% python3 -q
>>> import numpy as np
>>> np.set_printoptions(precision=1, suppress=True, linewidth=200)
>>> tidy = lambda a: np.round(a, 1) + 0
>>> data = np.load("mat.npy")
>>> print(data)
[[ 0.2 -0.4 -0.2  1. ]
 [ 0.2 -1.3 -1.7 -1.4]
 [ 0.1  0.2  0.2  0.6]
 [ 0.  -0.2 -1.2  0.7]
 [ 0.8  0.  -1.5  1. ]
 [ 0.8  1.1 -1.   1.4]
 [ 0.3 -0.5 -0.1 -1.5]
 [ 0.6 -2.3  0.4 -0.2]
 [-0.1  1.  -0.3  1. ]
 [ 1.2  0.5 -0.8  0.8]
 [-1.5  0.3  0.6 -0.2]]
>>> x = np.array([1, -3, 2, 3])
>>> target = data @ x
>>> print(tidy(np.linalg.solve(data.T @ data, data.T @ target)))
[ 1. -3.  2.  3.]
>>> print(tidy(target))
[ 4.  -3.5  1.7  0.3  0.8 -0.3 -2.9  7.7 -0.7  0.5 -1.8]
>>> print(tidy(np.linalg.lstsq(data, target)[0]))
[ 1. -3.  2.  3.]
>>> print(tidy(np.linalg.pinv(data) @ data))
[[1. 0. 0. 0.]
 [0. 1. 0. 0.]
 [0. 0. 1. 0.]
 [0. 0. 0. 1.]]
>>> rng = np.random.default_rng(319112)
>>> target = target + 0.1 * rng.normal(size=11)
>>> print(tidy(target))
[ 4.  -3.5  1.7  0.4  0.8 -0.3 -2.8  7.6 -0.5  0.6 -1.7]
>>> b, *_ = np.linalg.lstsq(data, target)
>>> print(tidy(np.linalg.norm(target - data @ b)))
0.2
>>> print(tidy(b))
[ 1.  -3.   1.9  3. ]
>>> print([round(float(np.linalg.norm(np.linalg.solve(data.T @ data + lam * np.eye(4), data.T @ target))), 2) for lam in (0, 1, 10, 100)])
[4.75, 3.87, 1.47, 0.21]
